$ python -q
>>> import numpy as np
>>> import numpy.linalg as la
>>> np.set_printoptions(suppress=True, linewidth=140)
>>> def rd(a):
...     return np.round(a, 2) + 0
... 
>>> W0 = np.load("sample4.npy")
>>> W0
array([[ 15.87,  31.58,  -5.91,  -0.78,  -2.71,  11.89,   2.54],
       [ -9.55, -30.87,   4.93, -26.35,   1.06,   6.08,   2.3 ],
       [-14.16, -34.92,  -2.09, -17.18,   3.39,   7.23,   4.33],
       [ -5.49, -36.54,   2.59,  -4.19,  -1.25,  10.43,   1.3 ],
       [  2.46,   9.5 ,  -2.98,  -3.82,  -2.26,  21.1 ,  -0.28],
       [  3.99, -26.3 ,   2.46, -16.8 ,  -4.1 ,  -5.38,  -1.57],
       [  7.25,  16.15,  -5.81,  -6.05,  -0.53, -15.02,   0.82],
       [ -4.6 , -16.91,   4.19,  10.43,  -2.12,   7.05,   3.76],
       [  8.33, -14.91,  -3.98,  -7.58,   2.8 ,  -0.02,  -1.72],
       [ 13.89,  23.57,  -8.1 , -12.49,  -0.41,   1.54,  -0.8 ],
       [  2.43,  38.58,  -4.47, -17.99,  -3.88,  -8.32,   2.2 ],
       [ -7.63,   0.42,  -2.68, -16.58,   7.36,  -2.18,   1.59],
       [ 10.44,  18.24,   3.3 ,  20.23,   0.72,  -1.16,   4.44],
       [  2.  , -23.39,   0.65,  13.74,  -1.84,  17.46,   0.94],
       [ -6.35,  22.94,  -4.32,  -7.37,   2.58,  -1.66,  -0.6 ],
       [ -2.05, -31.93,  11.5 ,   3.96,   0.28,   7.82,  -0.17],
       [  3.82, -15.47,   4.73, -17.58,   3.98,   5.49,   2.45],
       [  3.97,  10.28,   2.6 ,  -9.75,   2.69,  -9.23,   0.27],
       [ -2.08,  22.59,   5.7 ,   0.48,  -0.13,  17.1 ,  -1.06],
       [  5.72,  43.83,   1.89,  11.51,  -2.62,  -1.35,  -3.29],
       [ -3.88,   6.41,  -0.41,  20.12,   0.1 ,   9.6 ,   1.21],
       [ 13.84,  -4.42,   2.33,  -1.74,  -1.95,   6.91,  -0.03],
       [  1.62, -24.26,  -3.69, -17.29,  -1.13,   3.79,   0.64],
       [  8.76, -10.18,  -8.68,   4.91,  -3.02,  15.47,   3.36],
       [  1.07,  24.33,  -1.84,  37.16,  -0.27,   0.12,  -3.5 ],
       [ -6.73, -24.26,  -1.03,  -1.46,  -0.84,   6.98,  -0.53],
       [ -5.9 , -13.21,  -2.13,   6.93,   3.11,  -4.84,   2.08],
       [ -8.09,   9.43,   4.94,  11.77,  -1.76,  -2.15,  -4.53],
       [  1.54,  -6.79,  -1.49,   8.98,  -2.18,   8.53,  -0.02],
       [ -3.3 ,  25.37,  -1.93,  -9.9 ,   2.3 , -11.29,   0.71],
       [ 12.36, -41.42,   9.63,  16.96,   1.56, -16.17,   2.76]])
>>> idx = W0[:, 5] > np.median(W0[:, 5])
>>> f = W0[idx].mean(axis=0) - W0[~idx].mean(axis=0)
>>> idx.astype(int)
array([1, 1, 1, 1, 1, 0, 0, 1, 0, 0, 0, 0, 0, 1, 0, 1, 1, 0, 1, 0, 1, 1, 0, 1, 0, 1, 0, 0, 1, 0, 0])
>>> ((W0 - W0.mean(axis=0)) @ f > 0).astype(int)
array([0, 1, 1, 1, 1, 1, 0, 1, 1, 0, 0, 0, 0, 1, 0, 1, 1, 0, 0, 0, 0, 1, 1, 1, 0, 1, 1, 0, 1, 0, 1])
>>> rd(f)
array([ -2.5 , -18.1 ,   1.82,   0.38,  -1.16,  15.19,   1.37])
